>>> import numpy as np
>>> np.set_printoptions(precision=3, suppress=True, linewidth=160)
>>> def rnd(a):
...     return np.round(a, 3) + 0
... 
>>> mat = np.load("dump.npy")
>>> print(mat)
[[-0.079 -0.508 -0.037  0.313 -0.947 -0.263 -1.058]
 [-0.508 -0.894 -1.263 -0.839 -0.733  0.984  0.343]
 [-0.037 -1.263  0.355 -0.376 -1.399 -0.14   0.194]
 [ 0.313 -0.839 -0.376 -0.025  0.752  1.341  0.52 ]
 [-0.947 -0.733 -1.399  0.752 -0.723 -0.904  0.275]
 [-0.263  0.984 -0.14   1.341 -0.904 -0.67   0.05 ]
 [-1.058  0.343  0.194  0.52   0.275  0.05   0.037]]
>>> rng = np.random.default_rng(62)
>>> lab = rng.permutation(7)
>>> out = mat[:, lab] * rng.choice([-1, 1], 7)
>>> print(out)
[[ 0.079  1.058 -0.947 -0.508  0.313  0.263 -0.037]
 [ 0.508 -0.343 -0.733 -0.894 -0.839 -0.984 -1.263]
 [ 0.037 -0.194 -1.399 -1.263 -0.376  0.14   0.355]
 [-0.313 -0.52   0.752 -0.839 -0.025 -1.341 -0.376]
 [ 0.947 -0.275 -0.723 -0.733  0.752  0.904 -1.399]
 [ 0.263 -0.05  -0.904  0.984  1.341  0.67  -0.14 ]
 [ 1.058 -0.037  0.275  0.343  0.52  -0.05   0.194]]
>>> left, _, Vt = np.linalg.svd(mat.T @ out)
>>> print(lab)
[0 6 4 1 3 5 2]
>>> print(np.allclose(out @ out.T, out.T @ out))
False
>>> print(rnd(np.linalg.det(out)))
18.027
>>> E = np.loadtxt("m.csv", delimiter=",")
>>> print(E)
[[ 178.817  -20.246  117.665  140.869  -20.729    2.296   60.465 -119.779 -179.011]
 [ 178.853  -19.398  119.12   139.592  -21.843    1.281   60.901 -120.867 -180.101]
 [ 181.113  -20.307  119.842  140.417  -19.662   -0.182   61.164 -119.995 -179.642]
 [ 178.387  -19.799  118.54   140.033  -19.465   -1.535   57.592 -120.651 -179.984]
 [ 180.222  -19.998  121.191  137.983  -19.353   -0.937   60.442 -118.933 -178.932]
 [ 179.732  -21.666  119.547  140.277  -17.939    0.429   60.083 -120.48  -179.685]
 [ 179.904  -20.155  119.24   141.19   -20.65     0.211   58.76  -120.225 -176.924]
 [ 180.465  -20.316  120.829  137.526  -19.117   -2.218   58.812 -118.268 -179.679]
 [ 181.605  -20.152  118.425  140.826  -19.689   -2.581   60.82  -120.441 -180.111]
 [ 179.853  -20.752  120.513  139.096  -20.085   -0.61    59.977 -120.306 -178.985]
 [ 179.551  -21.197  119.025  141.771  -19.36     0.423   60.986 -120.104 -181.92 ]
 [ 179.313  -19.569  119.493  139.626  -18.473   -0.493   59.573 -120.737 -179.591]
 [ 180.896  -20.827  120.348  141.263  -20.784    0.119   61.128 -119.695 -179.315]
 [ 181.512  -21.95   119.934  139.808  -18.629    0.182   59.257 -121.584 -181.039]
 [ 178.914  -19.271  120.083  141.02   -20.593    0.289   60.669 -121.651 -178.873]
 [ 179.934  -19.639  119.352  138.643  -19.639    1.834   60.428 -119.573 -180.008]
 [ 180.325  -19.519  119.815  139.334  -19.717   -0.971   59.219 -120.179 -179.073]
 [ 180.206  -17.821  118.508  140.841  -21.061    0.28    60.329 -120.6   -178.208]
 [ 179.658  -19.654  118.202  139.941  -18.809    0.403   59.726 -119.667 -180.079]
 [ 180.943  -19.855  120.777  140.51   -21.175   -0.269   59.88  -119.916 -180.518]
 [ 181.144  -19.971  120.12   139.166  -21.658   -1.363   60.966 -120.754 -183.087]
 [ 178.208  -19.908  120.891  140.737  -19.978    0.734   61.334 -119.578 -178.591]
 [ 179.625  -20.289  118.493  139.008  -19.416   -0.937   59.645 -120.851 -179.491]
 [ 180.838  -20.25   120.376  140.195  -20.995   -1.429   59.946 -120.024 -181.309]
 [ 179.859  -19.719  120.013  139.952  -19.749    0.693   59.902 -118.613 -180.433]
 [ 178.903  -20.968  118.994  140.204  -19.631    0.932   61.186 -121.787 -180.396]
 [ 179.802  -19.616  119.629  139.972  -21.611   -0.584   61.407 -118.215 -179.469]
 [ 179.595  -19.165  120.561  140.152  -20.218    0.373   58.063 -119.217 -182.252]
 [ 180.983  -19.978  122.389  139.634  -21.437    0.676   60.587 -119.934 -179.588]
 [ 178.902  -18.656  120.727  139.7    -17.56     0.166   58.796 -121.182 -179.937]
 [ 181.924  -19.73   118.212  141.48   -20.515    0.311   59.066 -120.525 -179.056]
 [ 181.182  -20.29   120.255  138.837  -18.438   -0.401   60.563 -120.212 -179.183]]
>>> x = np.array([1, 2, -2, -3, -3, -2, 2, -1, 2])
>>> rhs = E @ x
>>> print(rnd(np.linalg.solve(E.T @ E, E.T @ rhs)))
[ 1.  2. -2. -3. -3. -2.  2. -1.  2.]
>>> print(rnd(np.linalg.pinv(E) @ E))
[[1. 0. 0. 0. 0. 0. 0. 0. 0.]
 [0. 1. 0. 0. 0. 0. 0. 0. 0.]
 [0. 0. 1. 0. 0. 0. 0. 0. 0.]
 [0. 0. 0. 1. 0. 0. 0. 0. 0.]
 [0. 0. 0. 0. 1. 0. 0. 0. 0.]
 [0. 0. 0. 0. 0. 1. 0. 0. 0.]
 [0. 0. 0. 0. 0. 0. 1. 0. 0.]
 [0. 0. 0. 0. 0. 0. 0. 1. 0.]
 [0. 0. 0. 0. 0. 0. 0. 0. 1.]]
>>> try:
...     np.linalg.solve(E, rhs)
... except np.linalg.LinAlgError as e:
...     print("failed:", e)
... 
failed: Last 2 dimensions of the array must be square
>>> rhs = rhs + 0.1 * rng.normal(size=32)
>>> print(rnd(rhs))
[-579.536 -571.644 -578.068 -581.163 -574.256 -589.155 -577.136 -576.088 -571.891 -576.24  -590.749 -580.535 -579.888 -587.828 -576.379 -578.243 -574.736
 -567.664 -581.237 -579.195 -572.23  -582.02  -573.634 -577.937 -584.106 -581.265 -570.49  -589.543 -577.635 -587.745 -576.893 -577.18 ]
>>> b, *_ = np.linalg.lstsq(E, rhs)
>>> print([round(float(np.linalg.norm(np.linalg.solve(E.T @ E + lam * np.eye(9), E.T @ rhs))), 2) for lam in (0, 1, 10, 100)])
[6.32, 6.07, 4.61, 2.15]
>>> print(rnd(np.linalg.norm(rhs - E @ b)))
0.433
>>> print(rnd(E.T @ (rhs - E @ b)))
[0. 0. 0. 0. 0. 0. 0. 0. 0.]
>>> print(rnd(b))
[ 1.02   1.969 -1.999 -3.039 -2.974 -1.991  2.003 -1.009  1.999]
>>> print(b.round())
[ 1.  2. -2. -3. -3. -2.  2. -1.  2.]
